$ ipython --no-banner

In [1]: import numpy as np

In [2]: from numpy import linalg as LA

In [3]: np.set_printoptions(precision=3, suppress=True, linewidth=200, legacy="1.25")

In [4]: M2 = np.array([[-2, -1, -7, 9, -9, 5],
   ...:     [3, 6, -7, -2, 3, -6],
   ...:     [-1, -7, -5, 5, 0, 9],
   ...:     [2, -7, 1, 2, 2, 9],
   ...:     [4, 5, 8, -6, -5, -7],
   ...:     [6, -6, 1, -2, -8, -5]])

In [5]: data = np.triu(M2, 1)

In [6]: print(data)
[[ 0 -1 -7  9 -9  5]
 [ 0  0 -7 -2  3 -6]
 [ 0  0  0  5  0  9]
 [ 0  0  0  0  2  9]
 [ 0  0  0  0  0 -7]
 [ 0  0  0  0  0  0]]

In [7]: x0 = np.array([2, 0, 0, 2, 1, 0])

In [8]: data @ np.eye(6)[4]
Out[8]: array([-9.,  3.,  0.,  2.,  0.,  0.])

In [9]: LA.norm(data @ x0) <= LA.norm(data, 2) * LA.norm(x0) + 1e-9
Out[9]: True

In [10]: (data * x0).sum(axis=1)
Out[10]: array([ 9, -1, 10,  2,  0,  0])

In [11]: data @ (2 * x0)
Out[11]: array([18, -2, 20,  4,  0,  0])

In [12]: LA.norm(data, axis=1).argmax()
Out[12]: 0

In [13]: np.round(LA.norm(data[5], 1), 3), round(float(LA.norm(data[5], np.inf)), 3)
Out[13]: (0.0, 0.0)

In [14]: LA.norm(data, axis=1)
Out[14]: array([15.395,  9.899, 10.296,  9.22 ,  7.   ,  0.   ])

In [15]: print(np.round(LA.norm(data, "nuc"), 3))
41.499

In [16]: LA.norm(data, axis=0)
Out[16]: array([ 0.   ,  1.   ,  9.899, 10.488,  9.695, 16.492])

In [17]: round(float(LA.norm(data) ** 2 / LA.norm(data, 2) ** 2), 3)
Out[17]: 1.638

In [18]: round(float(LA.norm(data, 2)), 3)
Out[18]: 18.735

In [19]: rng = np.random.default_rng(250)

In [20]: M2 = data + rng.integers(-2, 3, (6, 5)) @ rng.integers(-2, 3, (5, 6))

In [21]: M2
Out[21]: 
array([[ -6,  -2,  -6,  13,  -6,   6],
       [ -5,   1,  -9,   8,  -3, -15],
       [ -2,  -4,   0,  13,  -2,  -2],
       [ -5,  -1,   3,   1,  10,  13],
       [  4,   1,  -5,  -6,  -5,  -5],
       [  0,   4,   8,   4,   4,   1]])

In [22]: LA.matrix_rank(M2 - data, tol=1e-8)
Out[22]: 5

In [23]: print(np.abs(M2 - data).sum(axis=1))
[16 33 27 22 23 21]

In [24]: left, s, VT = LA.svd(data)

In [25]: np.argmax(s[:-1] / (s[1:] + 1e-6)) + 1
Out[25]: 5

In [26]: s
Out[26]: array([18.735, 12.884,  7.149,  2.623,  0.108,  0.   ])

In [27]: M2 = left[:, :5] @ np.diag(s[:5]) @ VT[:5]

In [28]: np.round(LA.norm(data - M2, 2), 3), s[5]
Out[28]: (0.0, 0.0)

In [29]: M2.round(3) + 0
Out[29]: 
array([[ 0., -1., -7.,  9., -9.,  5.],
       [ 0.,  0., -7., -2.,  3., -6.],
       [ 0.,  0.,  0.,  5.,  0.,  9.],
       [ 0.,  0.,  0.,  0.,  2.,  9.],
       [ 0.,  0.,  0.,  0.,  0., -7.],
       [ 0.,  0.,  0.,  0.,  0.,  0.]])

In [30]: LA.matrix_rank(data, rtol=0.05)
Out[30]: 4

In [31]: LA.matrix_rank(M2)
Out[31]: 5

In [32]: rank = LA.matrix_rank(data)

In [33]: rank
Out[33]: 5

In [34]: N = LA.svd(data)[2][rank:].T

In [35]: data @ N
Out[35]: 
array([[0.],
       [0.],
       [0.],
       [0.],
       [0.],
       [0.]])

In [36]: print([int(LA.matrix_rank(data[:i])) for i in range(1, len(data) + 1)])
[1, 2, 3, 4, 5, 5]

In [37]: [int(LA.matrix_rank(np.delete(data, i, axis=0))) for i in range(6)]
Out[37]: [4, 4, 4, 4, 4, 5]

In [38]: [int(LA.matrix_rank(data[:, :j + 1])) for j in range(6)]
Out[38]: [0, 1, 2, 3, 4, 5]

In [39]: print(N @ N.T)
[[1. 0. 0. 0. 0. 0.]
 [0. 0. 0. 0. 0. 0.]
 [0. 0. 0. 0. 0. 0.]
 [0. 0. 0. 0. 0. 0.]
 [0. 0. 0. 0. 0. 0.]
 [0. 0. 0. 0. 0. 0.]]

In [40]: N[:, 0] / N[np.abs(N[:, 0]).round(6).argmax(), 0]
Out[40]: array([ 1., -0., -0., -0., -0., -0.])

In [41]: t = rng.uniform(0, 2 * np.pi, 18)

In [42]: O, _ = LA.qr(np.array([[1.4, -0.5],
    ...:     [0.9, -1.2],
    ...:     [-0.3, -0.9],
    ...:     [0.2, -0.1],
    ...:     [-0.7, 1.1],
    ...:     [0.4, 1.2],
    ...:     [-0.1, 1.5],
    ...:     [2.1, 0.9],
    ...:     [-0.1, -0.9]]))

In [43]: M = 20 * np.c_[np.cos(t), np.sin(t)] @ O.T

In [44]: M
Out[44]: 
array([[  3.482,  -2.366,  -6.024,   0.348,   2.713,   8.032,   7.424,  13.869,  -5.152],
       [  2.96 ,   7.746,   6.064,   0.613,  -7.133,  -8.085,  -9.95 ,  -6.534,   6.012],
       [  6.997,   9.866,   4.654,   1.174,  -8.692,  -6.205,  -9.446,   0.414,   5.217],
       [ -7.284,  -9.96 ,  -4.488,  -1.212,   8.747,   5.984,   9.315,  -1.016,  -5.1  ],
       [ -9.681,  -5.853,   2.499,  -1.371,   4.482,  -3.332,   0.075, -15.216,   1.086],
       [  3.565,   8.137,   5.938,   0.699,  -7.438,  -7.917,  -9.998,  -5.632,   5.971],
       [ 10.085,   6.815,  -1.781,   1.452,  -5.363,   2.375,  -1.273,  14.505,  -0.367],
       [ -8.565,  -3.854,   3.729,  -1.17 ,   2.684,  -4.972,  -2.141, -15.949,   2.371],
       [ -8.271,  -3.401,   3.968,  -1.119,   2.282,  -5.291,  -2.602, -16.004,   2.631],
       [  7.118,   9.907,   4.586,   1.19 ,  -8.716,  -6.114,  -9.393,   0.666,   5.169],
       [  6.911,   1.517,  -4.835,   0.892,  -0.625,   6.447,   4.383,  15.861,  -3.61 ],
       [  5.238,  -0.495,  -5.549,   0.623,   1.117,   7.399,   6.062,  15.109,  -4.487],
       [ -3.684,   2.161,   5.981,  -0.379,  -2.54 ,  -7.974,  -7.285, -14.031,   5.086],
       [ -4.458,   1.351,   5.789,  -0.5  ,  -1.851,  -7.719,  -6.71 , -14.607,   4.81 ],
       [  2.37 ,   7.344,   6.164,   0.528,  -6.816,  -8.219,  -9.87 ,  -7.376,   6.03 ],
       [-10.291,  -7.463,   1.234,  -1.498,   5.965,  -1.645,   2.147, -13.846,  -0.167],
       [  9.98 ,   6.538,  -1.998,   1.43 ,  -5.109,   2.664,  -0.917,  14.739,  -0.582],
       [  6.501,   0.999,  -5.039,   0.825,  -0.174,   6.719,   4.836,  15.725,  -3.852]])

In [45]: # null space of dimension 7

In [46]: left, s, VT = LA.svd(M)

In [47]: np.argmax(s[:-1] / (s[1:] + 1e-6)) + 1
Out[47]: 2

In [48]: s.round(3) + 0
Out[48]: array([67.353, 51.61 ,  0.   ,  0.   ,  0.   ,  0.   ,  0.   ,  0.   ,  0.   ])

In [49]: M2 = left[:, :2] @ np.diag(s[:2]) @ VT[:2]

In [50]: round(float(np.abs(M - M2).max()), 3)
Out[50]: 0.0

In [51]: LA.matrix_rank(M, rtol=0.05)
Out[51]: 2

In [52]: np.round(LA.norm(M - M2, 2), 3), round(float(s[2]), 3)
Out[52]: (0.0, 0.0)

In [53]: LA.matrix_rank(M2)
Out[53]: 2

In [54]: round(LA.norm(M - M2) / LA.norm(M), 3)
Out[54]: 0.0

In [55]: E = np.loadtxt("run19.csv", delimiter=",")

In [56]: E
Out[56]: 
array([[0., 0., 1., 0.],
       [0., 0., 0., 0.],
       [1., 0., 0., 0.],
       [0., 0., 0., 0.]])

In [57]: print(round(float(LA.eigvalsh(E).min()), 3))
-1.0

In [58]: m1 = np.load("arr.npy")

In [59]: m1
Out[59]: 
array([[-1.138,  0.479, -0.051, -1.298, 59.467, 60.478],
       [-0.723, -2.137, -0.209, -1.45 , 60.972, 60.959],
       [-0.37 ,  1.356, -2.264,  0.459, 60.073, 59.693],
       [ 1.254,  0.892, -0.855, -0.346, 58.124, 59.556],
       [ 1.194,  0.541, -1.282, -0.94 , 60.69 , 59.976],
       [ 0.485,  1.378,  1.765, -0.886, 61.921, 61.124],
       [-0.509,  0.756,  0.758, -0.206, 60.796, 58.813],
       [ 0.273, -2.402,  0.756,  0.905, 61.109, 60.518],
       [-2.115,  1.825,  0.282,  0.789, 61.165, 60.68 ],
       [ 1.133,  0.466, -0.824, -0.18 , 60.208, 58.856],
       [-0.151, -0.633, -0.805,  0.184, 60.754, 60.236],
       [ 0.424,  0.178, -0.352, -1.975, 59.065, 59.58 ],
       [ 1.175, -0.661,  0.119,  0.434, 59.316, 61.157],
       [-0.072,  0.8  , -0.005,  0.095, 59.733, 61.065],
       [ 0.36 ,  0.779, -0.478, -0.674, 59.021, 59.615],
       [-0.404,  0.262,  0.621,  1.547, 58.684, 60.158],
       [-0.32 , -1.25 ,  0.638, -0.519, 58.87 , 59.328],
       [ 0.537, -0.427, -1.581, -1.323, 60.453, 59.427],
       [-0.91 , -0.619,  0.223, -1.296, 60.998, 58.815],
       [ 0.265, -1.188,  1.607, -0.464, 60.367, 59.251],
       [ 0.229,  0.426,  0.379, -0.052, 58.964, 59.094],
       [-2.144, -0.195,  0.102,  0.926, 59.708, 61.366],
       [-0.925, -1.157, -1.123, -0.933, 59.937, 58.528],
       [ 0.325,  0.44 , -0.106, -0.736, 60.438, 60.15 ],
       [-0.695, -0.529,  0.647, -1.293, 60.498, 59.775],
       [-0.296,  0.85 ,  2.198, -0.331, 59.727, 59.023],
       [-1.561, -1.142, -0.16 ,  0.727, 59.125, 59.951],
       [ 1.199, -1.327,  0.083, -0.018, 60.466, 58.437],
       [ 0.663,  1.645, -0.364,  0.428, 58.946, 57.911],
       [ 0.068,  1.169,  0.762, -1.045, 60.392, 58.726],
       [-0.699, -1.162, -0.695, -0.136, 60.073, 59.671],
       [ 0.443,  0.046,  0.57 , -0.627, 59.674, 59.175],
       [-2.692,  0.494, -0.544,  0.673, 60.194, 61.309],
       [-0.499, -0.268, -0.352,  1.228, 60.112, 59.141]])

In [60]: cov = np.cov(m1, rowvar=False)

In [61]: print(cov.shape)
(6, 6)

In [62]: round(float(np.corrcoef(m1[:, 0], m1[:, 2])[0, 1]), 3)
Out[62]: -0.045

In [63]: np.median(m1, axis=0)
Out[63]: array([-0.111,  0.22 , -0.028, -0.269, 60.093, 59.643])

In [64]: np.polyfit(m1[:, 0], m1[:, 2], 1)
Out[64]: array([-0.042, -0.024])

In [65]: W2 = m1[[21, 17]].astype(float)

In [66]: for _ in range(4):
    ...:     z = LA.norm(m1[:, None] - W2, axis=-1).argmin(axis=1)
    ...:     W2 = np.array([m1[z == j].mean(axis=0) for j in range(2)])
    ...: 

In [67]: z
Out[67]: array([1, 1, 1, 1, 1, 1, 1, 0, 0, 1, 1, 1, 1, 0, 1, 0, 1, 1, 1, 1, 1, 0, 1, 1, 1, 1, 0, 1, 1, 1, 1, 1, 0, 0])

In [68]: print(W2)
[[-1.152 -0.078  0.088  0.861 59.979 60.524]
 [ 0.116  0.012 -0.048 -0.585 60.008 59.514]]

In [69]: W2[1] - W2[0]
Out[69]: array([ 1.268,  0.09 , -0.135, -1.447,  0.029, -1.01 ])

In [70]: z = rng.permutation(6)

In [71]: M2 = m1[:, z] * rng.choice([-1, 1], 6)

In [72]: M2
Out[72]: 
array([[  0.051,   0.479, -60.478,  -1.298,   1.138,  59.467],
       [  0.209,  -2.137, -60.959,  -1.45 ,   0.723,  60.972],
       [  2.264,   1.356, -59.693,   0.459,   0.37 ,  60.073],
       [  0.855,   0.892, -59.556,  -0.346,  -1.254,  58.124],
       [  1.282,   0.541, -59.976,  -0.94 ,  -1.194,  60.69 ],
       [ -1.765,   1.378, -61.124,  -0.886,  -0.485,  61.921],
       [ -0.758,   0.756, -58.813,  -0.206,   0.509,  60.796],
       [ -0.756,  -2.402, -60.518,   0.905,  -0.273,  61.109],
       [ -0.282,   1.825, -60.68 ,   0.789,   2.115,  61.165],
       [  0.824,   0.466, -58.856,  -0.18 ,  -1.133,  60.208],
       [  0.805,  -0.633, -60.236,   0.184,   0.151,  60.754],
       [  0.352,   0.178, -59.58 ,  -1.975,  -0.424,  59.065],
       [ -0.119,  -0.661, -61.157,   0.434,  -1.175,  59.316],
       [  0.005,   0.8  , -61.065,   0.095,   0.072,  59.733],
       [  0.478,   0.779, -59.615,  -0.674,  -0.36 ,  59.021],
       [ -0.621,   0.262, -60.158,   1.547,   0.404,  58.684],
       [ -0.638,  -1.25 , -59.328,  -0.519,   0.32 ,  58.87 ],
       [  1.581,  -0.427, -59.427,  -1.323,  -0.537,  60.453],
       [ -0.223,  -0.619, -58.815,  -1.296,   0.91 ,  60.998],
       [ -1.607,  -1.188, -59.251,  -0.464,  -0.265,  60.367],
       [ -0.379,   0.426, -59.094,  -0.052,  -0.229,  58.964],
       [ -0.102,  -0.195, -61.366,   0.926,   2.144,  59.708],
       [  1.123,  -1.157, -58.528,  -0.933,   0.925,  59.937],
       [  0.106,   0.44 , -60.15 ,  -0.736,  -0.325,  60.438],
       [ -0.647,  -0.529, -59.775,  -1.293,   0.695,  60.498],
       [ -2.198,   0.85 , -59.023,  -0.331,   0.296,  59.727],
       [  0.16 ,  -1.142, -59.951,   0.727,   1.561,  59.125],
       [ -0.083,  -1.327, -58.437,  -0.018,  -1.199,  60.466],
       [  0.364,   1.645, -57.911,   0.428,  -0.663,  58.946],
       [ -0.762,   1.169, -58.726,  -1.045,  -0.068,  60.392],
       [  0.695,  -1.162, -59.671,  -0.136,   0.699,  60.073],
       [ -0.57 ,   0.046, -59.175,  -0.627,  -0.443,  59.674],
       [  0.544,   0.494, -61.309,   0.673,   2.692,  60.194],
       [  0.352,  -0.268, -59.141,   1.228,   0.499,  60.112]])

In [73]: left, _, VT = LA.svd(m1.T @ M2)

In [74]: np.round(LA.lstsq(m1, M2)[0], 3) + 0
Out[74]: 
array([[ 0.,  0.,  0.,  0., -1.,  0.],
       [ 0.,  1.,  0.,  0.,  0.,  0.],
       [-1.,  0.,  0.,  0.,  0.,  0.],
       [ 0.,  0.,  0.,  1.,  0.,  0.],
       [ 0.,  0.,  0.,  0.,  0.,  1.],
       [ 0.,  0., -1.,  0.,  0.,  0.]])

In [75]: x0 = np.array([1, -1, -2, -2, -3, -1])

In [76]: LA.norm(M2 @ x0) <= LA.norm(M2, 2) * LA.norm(x0) + 1e-9
Out[76]: True

In [77]: np.sign((M2 @ x0).round(6))
Out[77]: array([1., 1., 1., 1., 1., 1., 1., 1., 1., 1., 1., 1., 1., 1., 1., 1., 1., 1., 1., 1., 1., 1., 1., 1., 1., 1., 1., 1., 1., 1., 1., 1., 1., 1.])

In [78]: X = np.loadtxt("x.csv", delimiter=",")

In [79]: X
Out[79]: 
array([[ 0.093,  0.066, -0.053,  0.126,  0.04 ,  0.046, -0.139, -0.093,  0.152,  0.079],
       [ 0.066,  0.047, -0.038,  0.09 ,  0.028,  0.033, -0.099, -0.066,  0.109,  0.057],
       [-0.053, -0.038,  0.03 , -0.072, -0.023, -0.026,  0.079,  0.053, -0.087, -0.045],
       [ 0.126,  0.09 , -0.072,  0.171,  0.054,  0.063, -0.189, -0.126,  0.207,  0.108],
       [ 0.04 ,  0.028, -0.023,  0.054,  0.017,  0.02 , -0.06 , -0.04 ,  0.065,  0.034],
       [ 0.046,  0.033, -0.026,  0.063,  0.02 ,  0.023, -0.069, -0.046,  0.076,  0.04 ],
       [-0.139, -0.099,  0.079, -0.189, -0.06 , -0.069,  0.208,  0.139, -0.228, -0.119],
       [-0.093, -0.066,  0.053, -0.126, -0.04 , -0.046,  0.139,  0.093, -0.152, -0.079],
       [ 0.152,  0.109, -0.087,  0.207,  0.065,  0.076, -0.228, -0.152,  0.25 ,  0.13 ],
       [ 0.079,  0.057, -0.045,  0.108,  0.034,  0.04 , -0.119, -0.079,  0.13 ,  0.068]])

In [80]: z = rng.permutation(10)

In [81]: z
Out[81]: array([6, 7, 1, 5, 3, 4, 0, 8, 9, 2])

In [82]: M2 = X[z][:, z]

In [83]: M2
Out[83]: 
array([[ 0.208,  0.139, -0.099, -0.069, -0.189, -0.06 , -0.139, -0.228, -0.119,  0.079],
       [ 0.139,  0.093, -0.066, -0.046, -0.126, -0.04 , -0.093, -0.152, -0.079,  0.053],
       [-0.099, -0.066,  0.047,  0.033,  0.09 ,  0.028,  0.066,  0.109,  0.057, -0.038],
       [-0.069, -0.046,  0.033,  0.023,  0.063,  0.02 ,  0.046,  0.076,  0.04 , -0.026],
       [-0.189, -0.126,  0.09 ,  0.063,  0.171,  0.054,  0.126,  0.207,  0.108, -0.072],
       [-0.06 , -0.04 ,  0.028,  0.02 ,  0.054,  0.017,  0.04 ,  0.065,  0.034, -0.023],
       [-0.139, -0.093,  0.066,  0.046,  0.126,  0.04 ,  0.093,  0.152,  0.079, -0.053],
       [-0.228, -0.152,  0.109,  0.076,  0.207,  0.065,  0.152,  0.25 ,  0.13 , -0.087],
       [-0.119, -0.079,  0.057,  0.04 ,  0.108,  0.034,  0.079,  0.13 ,  0.068, -0.045],
       [ 0.079,  0.053, -0.038, -0.026, -0.072, -0.023, -0.053, -0.087, -0.045,  0.03 ]])

In [84]: np.round(LA.det(M2), 3), round(float(LA.det(X[z])), 3)
Out[84]: (-0.0, -0.0)

In [85]: print(round(np.trace(M2), 3))
1.0

In [86]: np.allclose(M2, X)
Out[86]: False
